% ipython --no-banner

In [1]: import numpy as np

In [2]: import numpy.linalg as la

In [3]: np.set_printoptions(precision=3, suppress=True, linewidth=120)

In [4]: mat = np.load("layer16.npy")

In [5]: mat
Out[5]: 
array([[ 1.53 , -2.795, -6.598],
       [ 2.735, -4.602, -7.781],
       [ 0.083, -0.624, -5.251],
       [ 5.63 , -8.946, -2.613],
       [ 0.967, -1.951, -7.654],
       [-1.242,  1.362, -0.093],
       [ 0.921, -1.881, -0.424],
       [ 0.437, -1.155, -3.153],
       [ 1.515, -2.772, -7.244],
       [-0.297, -0.054, -2.504]])

In [6]: vec = np.array([5, 4, 2])

In [7]: h = np.maximum(mat @ vec, 0)

In [8]: mat.T @ h
Out[8]: array([0., 0., 0.])

In [9]: np.maximum(mat @ (3 * vec), 0)
Out[9]: array([0., 0., 0., 0., 0., 0., 0., 0., 0., 0.])

In [10]: h
Out[10]: array([0., 0., 0., 0., 0., 0., 0., 0., 0., 0.])

In [11]: la.cond(mat) > 100
Out[11]: np.False_

In [12]: round(np.log10(la.cond(mat)))
Out[12]: 2

In [13]: np.abs(la.svd(mat)[2][-1])
Out[13]: array([0.837, 0.545, 0.04 ])

In [14]: np.argsort(-la.norm(mat, axis=0).round(6), kind="stable")[:3]
Out[14]: array([2, 1, 0])

In [15]: m1 = np.array([[-2.0, 0.0, 0.0], [0.0, -2.0, -3.0], [0.0, -3.0, -2.0]])

In [16]: evals, vecs = la.eigh(m1)

In [17]: vec = np.array([-1, -3, -1])

In [18]: np.abs(m1).sum(axis=1).max(), np.abs(evals).max()
Out[18]: (np.float64(5.0), np.float64(5.0))

In [19]: feats = np.load("run14.npy")

In [20]: feats
Out[20]: 
array([[-1.861, -7.116,  3.832],
       [ 0.165, -9.18 ,  2.293],
       [-1.478, -7.334,  3.232],
       [-1.326, -9.768,  3.957],
       [ 3.522, -0.968,  3.902],
       [ 1.386,  0.666,  1.852],
       [ 2.241,  1.265,  2.575],
       [-1.559, -8.427,  3.885],
       [-0.348, -7.251,  3.805],
       [ 1.029, -0.819,  3.965],
       [-0.068, -7.488,  4.448],
       [ 3.611,  0.377,  2.394],
       [-1.421, -9.443,  4.223],
       [ 2.104,  0.42 ,  4.115],
       [-1.508, -7.998,  4.24 ],
       [-1.269, -8.405,  3.505],
       [-1.162, -8.662,  5.184],
       [-0.648, -9.862,  5.688],
       [-1.645, -8.502,  3.724]])

In [21]: Ac = feats - feats.mean(axis=0)

In [22]: left, s, VT = la.svd(Ac, full_matrices=False)

In [23]: np.abs(VT[-1])
Out[23]: array([0.665, 0.336, 0.667])

In [24]: np.round(Ac.mean(axis=0), 3) + 0
Out[24]: array([0., 0., 0.])

In [25]: la.matrix_rank(Ac)
Out[25]: np.int64(3)

In [26]: np.round((s ** 2).sum() ** 2 / (s ** 4).sum(), 3)
Out[26]: np.float64(1.134)

In [27]: np.abs(VT[0]).argmax()
Out[27]: np.int64(1)

In [28]: np.abs(left[:, 0]).argmax()
Out[28]: np.int64(6)

In [29]: rng = np.random.default_rng(98826)

In [30]: out = feats + rng.integers(-2, 3, (19, 1)) @ rng.integers(-2, 3, (1, 3))

In [31]: out
Out[31]: 
array([[  2.139,  -9.116,  -0.168],
       [ -3.835,  -7.18 ,   6.293],
       [  0.522,  -8.334,   1.232],
       [ -3.326,  -8.768,   5.957],
       [  1.522,   0.032,   5.902],
       [  3.386,  -0.334,  -0.148],
       [  6.241,  -0.735,  -1.425],
       [ -3.559,  -7.427,   5.885],
       [ -4.348,  -5.251,   7.805],
       [  3.029,  -1.819,   1.965],
       [ -2.068,  -6.488,   6.448],
       [  7.611,  -1.623,  -1.606],
       [  2.579, -11.443,   0.223],
       [  6.104,  -1.58 ,   0.115],
       [ -5.508,  -5.998,   8.24 ],
       [  2.731, -10.405,  -0.495],
       [ -3.162,  -7.662,   7.184],
       [  3.352, -11.862,   1.688],
       [ -5.645,  -6.502,   7.724]])

In [32]: np.abs(out - feats).sum(axis=1)
Out[32]: array([10., 10.,  5.,  5.,  5.,  5., 10.,  5., 10.,  5.,  5., 10., 10., 10., 10., 10.,  5., 10., 10.])

In [33]: np.round(la.svd(out - feats, compute_uv=False), 3) + 0
Out[33]: array([21.633,  0.   ,  0.   ])

In [34]: T = np.stack([out, 3 * out, out[::-1]])

In [35]: la.matrix_rank(T.reshape(3, -1))
Out[35]: np.int64(2)

In [36]: out = np.array([[-2], [-2]])

In [37]: cent = np.array([[2, 0, 1, 1]])

In [38]: E = out @ cent

In [39]: E
Out[39]: 
array([[-4,  0, -2, -2],
       [-4,  0, -2, -2]])

In [40]: # row 1 repeats row 0

In [41]: out = E / la.norm(E, axis=1, keepdims=True)

In [42]: gram = out @ out.T

In [43]: gram
Out[43]: 
array([[1., 1.],
       [1., 1.]])

In [44]: np.degrees(np.arccos(np.clip(gram[0, 1], -1, 1)))
Out[44]: np.float64(0.0)

In [45]: np.argwhere(np.triu(np.abs(gram) > 0.95, 1))
Out[45]: array([[0, 1]])
